$ python3 -q
>>> import numpy as np
>>> from numpy import linalg as LA
>>> np.set_printoptions(suppress=True, linewidth=160)
>>> arr = np.load("run10.npy")
>>> arr
array([[ 9,  8, 10,  6,  4,  4,  4,  4,  6],
       [ 8,  9, 10,  5,  4,  6,  5,  3,  5],
       [10, 10, 13,  7,  5,  7,  8,  5,  7],
       [ 6,  5,  7,  6,  5,  3,  3,  4,  6],
       [ 4,  4,  5,  5,  5,  3,  2,  3,  5],
       [ 4,  6,  7,  3,  3,  6,  6,  2,  3],
       [ 4,  5,  8,  3,  2,  6,  9,  3,  3],
       [ 4,  3,  5,  4,  3,  2,  3,  3,  4],
       [ 6,  5,  7,  6,  5,  3,  3,  4,  6]])
>>> # column 8 repeats column 3
>>> W1 = np.array([[3, 1, 1],
...     [2, 2, 0],
...     [0, 3, 2],
...     [1, 0, 2],
...     [3, 2, 2],
...     [0, 1, 1],
...     [1, 1, 1],
...     [0, 1, 0],
...     [1, 0, 1]])
>>> b = np.array([9, 9, -7])
>>> act = np.maximum(arr @ W1 + b, 0)
>>> LA.matrix_rank(act)
np.int64(3)
>>> act
array([[ 80,  84,  56],
       [ 78,  87,  55],
       [ 96, 108,  75],
       [ 67,  66,  47],
       [ 56,  54,  37],
       [ 54,  66,  38],
       [ 52,  69,  41],
       [ 47,  48,  30],
       [ 67,  66,  47]])
>>> (act > 0).mean(axis=0)
array([1., 1., 1.])
>>> C = np.array([[-3, -5, -4], [-2, 1, 4], [-4, 5, 5]])
>>> act @ C
array([[-632,  -36,  296],
       [-628,  -28,  311],
       [-804,    3,  423],
       [-521,  -34,  231],
       [-424,  -41,  177],
       [-446,  -14,  238],
       [-458,   14,  273],
       [-357,  -37,  154],
       [-521,  -34,  231]])
>>> Y = np.array([[2, 0, 2, 2, -3, -3, -1, -2, 3, 3, 2],
...     [3, -3, 0, 2, -1, 0, -2, -1, 3, 3, -2],
...     [2, 0, -2, 3, -1, 0, 3, -3, -2, -3, 2],
...     [0, 3, 1, 2, 2, 1, -2, 2, -2, -2, -3],
...     [-1, 0, 2, -2, -3, 3, -3, -2, 2, -3, -2],
...     [-2, 2, 2, 0, 0, -1, 3, -1, -1, -2, 0],
...     [1, -3, 2, -2, 2, 1, -3, -2, -2, 3, -1],
...     [-1, 1, -3, -1, 3, -1, -3, 0, -2, -1, -3],
...     [0, 2, 0, 1, 1, -3, 2, -1, 0, 2, 0],
...     [1, 3, -1, 0, 2, 0, -2, 0, -3, -1, 0],
...     [1, -1, 2, -3, -2, -2, 3, -1, 1, 1, 2]])
>>> mat = Y + Y.T
>>> mat
array([[ 4,  3,  4,  2, -4, -5,  0, -3,  3,  4,  3],
       [ 3, -6,  0,  5, -1,  2, -5,  0,  5,  6, -3],
       [ 4,  0, -4,  4,  1,  2,  5, -6, -2, -4,  4],
       [ 2,  5,  4,  4,  0,  1, -4,  1, -1, -2, -6],
       [-4, -1,  1,  0, -6,  3, -1,  1,  3, -1, -4],
       [-5,  2,  2,  1,  3, -2,  4, -2, -4, -2, -2],
       [ 0, -5,  5, -4, -1,  4, -6, -5,  0,  1,  2],
       [-3,  0, -6,  1,  1, -2, -5,  0, -3, -1, -4],
       [ 3,  5, -2, -1,  3, -4,  0, -3,  0, -1,  1],
       [ 4,  6, -4, -2, -1, -2,  1, -1, -1, -2,  1],
       [ 3, -3,  4, -6, -4, -2,  2, -4,  1,  1,  4]])
>>> x0 = np.array([0, 1, 2, 1, 2, 0, 0, 0, 2, 0, 1])
>>> a = np.maximum(mat @ x0, 0)
>>> np.maximum(mat @ (3 * x0), 0)
array([42, 12,  0, 27,  0,  9,  3,  0, 21,  0,  0])
>>> a
array([14,  4,  0,  9,  0,  3,  1,  0,  7,  0,  0])
>>> np.maximum(mat @ x0, 0) - np.maximum(-mat @ x0, 0)
array([ 14,   4,  -2,   9,  -9,   3,   1, -19,   7,  -7,  -3])
>>> np.round(np.tanh(mat @ x0), 3)
array([ 1.   ,  0.999, -0.964,  1.   , -1.   ,  0.995,  0.762, -1.   ,  1.   , -1.   , -0.995])
>>> F = np.loadtxt("x.csv", delimiter=",")
>>> F
array([[4., 3., 3., 3., 3., 3., 3., 3., 3.],
       [3., 4., 3., 3., 3., 3., 3., 3., 3.],
       [3., 3., 4., 3., 3., 3., 3., 3., 3.],
       [3., 3., 3., 4., 3., 3., 3., 3., 3.],
       [3., 3., 3., 3., 4., 3., 3., 3., 3.],
       [3., 3., 3., 3., 3., 4., 3., 3., 3.],
       [3., 3., 3., 3., 3., 3., 4., 3., 3.],
       [3., 3., 3., 3., 3., 3., 3., 4., 3.],
       [3., 3., 3., 3., 3., 3., 3., 3., 4.]])
>>> # equal to its transpose
>>> np.allclose(F @ F.T, F.T @ F)
True
>>> np.sort(np.abs(np.fft.fft(F[0]))), np.round(np.sort(LA.svd(F, compute_uv=False)), 3)
(array([ 1.,  1.,  1.,  1.,  1.,  1.,  1.,  1., 28.]), array([ 1.,  1.,  1.,  1.,  1.,  1.,  1.,  1., 28.]))
>>> (F @ F)[0]
array([88., 87., 87., 87., 87., 87., 87., 87., 87.])
>>> vals, evecs = LA.eigh(arr)
>>> x0 = np.array([3, 2, 1, 2, 2, 0, 0, 3, 1])
>>> round(x0 @ arr @ x0 / (x0 @ x0), 3), np.round(vals[0], 3), round(float(vals[-1]), 3)
(np.float64(32.594), np.float64(-0.0), 49.914)
>>> np.round(LA.eigvalsh(arr[1:, 1:]), 3) + 0
array([ 0.   ,  0.   ,  0.   ,  0.   ,  2.027,  3.647,  8.598, 42.728])
>>> np.round(evecs * np.abs(vals) @ evecs.T, 3)
array([[ 9.,  8., 10.,  6.,  4.,  4.,  4.,  4.,  6.],
       [ 8.,  9., 10.,  5.,  4.,  6.,  5.,  3.,  5.],
       [10., 10., 13.,  7.,  5.,  7.,  8.,  5.,  7.],
       [ 6.,  5.,  7.,  6.,  5.,  3.,  3.,  4.,  6.],
       [ 4.,  4.,  5.,  5.,  5.,  3.,  2.,  3.,  5.],
       [ 4.,  6.,  7.,  3.,  3.,  6.,  6.,  2.,  3.],
       [ 4.,  5.,  8.,  3.,  2.,  6.,  9.,  3.,  3.],
       [ 4.,  3.,  5.,  4.,  3.,  2.,  3.,  3.,  4.],
       [ 6.,  5.,  7.,  6.,  5.,  3.,  3.,  4.,  6.]])
>>> (np.sign(evecs[:, -1].round(6)) == np.sign(evecs[0, -1].round(6))).astype(int)
array([1, 1, 1, 1, 1, 1, 1, 1, 1])
>>> x0 @ arr @ x0
np.int64(1043)
>>> rng = np.random.default_rng(47761)
>>> lab = rng.permutation(9)
>>> lab
array([1, 3, 4, 6, 8, 5, 2, 7, 0])
>>> Y = F[lab][:, lab]
>>> Y
array([[4., 3., 3., 3., 3., 3., 3., 3., 3.],
       [3., 4., 3., 3., 3., 3., 3., 3., 3.],
       [3., 3., 4., 3., 3., 3., 3., 3., 3.],
       [3., 3., 3., 4., 3., 3., 3., 3., 3.],
       [3., 3., 3., 3., 4., 3., 3., 3., 3.],
       [3., 3., 3., 3., 3., 4., 3., 3., 3.],
       [3., 3., 3., 3., 3., 3., 4., 3., 3.],
       [3., 3., 3., 3., 3., 3., 3., 4., 3.],
       [3., 3., 3., 3., 3., 3., 3., 3., 4.]])
>>> np.allclose(Y, F)
True
>>> np.diag(Y)
array([4., 4., 4., 4., 4., 4., 4., 4., 4.])
>>> np.round(np.sort(np.abs(LA.eigvals(Y))), 3)
array([ 1.,  1.,  1.,  1.,  1.,  1.,  1.,  1., 28.])
>>> vals, evecs = LA.eigh(F)
>>> np.round(LA.svd(F, compute_uv=False), 3)
array([28.,  1.,  1.,  1.,  1.,  1.,  1.,  1.,  1.])
>>> vals.round(3)
array([ 1.,  1.,  1.,  1.,  1.,  1.,  1.,  1., 28.])
>>> np.round(evecs.T @ F @ evecs, 3) + 0
array([[ 1.,  0.,  0.,  0.,  0.,  0.,  0.,  0.,  0.],
       [ 0.,  1.,  0.,  0.,  0.,  0.,  0.,  0.,  0.],
       [ 0.,  0.,  1.,  0.,  0.,  0.,  0.,  0.,  0.],
       [ 0.,  0.,  0.,  1.,  0.,  0.,  0.,  0.,  0.],
       [ 0.,  0.,  0.,  0.,  1.,  0.,  0.,  0.,  0.],
       [ 0.,  0.,  0.,  0.,  0.,  1.,  0.,  0.,  0.],
       [ 0.,  0.,  0.,  0.,  0.,  0.,  1.,  0.,  0.],
       [ 0.,  0.,  0.,  0.,  0.,  0.,  0.,  1.,  0.],
       [ 0.,  0.,  0.,  0.,  0.,  0.,  0.,  0., 28.]])
>>> vals.sum(), np.trace(F)
(np.float64(36.0), np.float64(36.0))
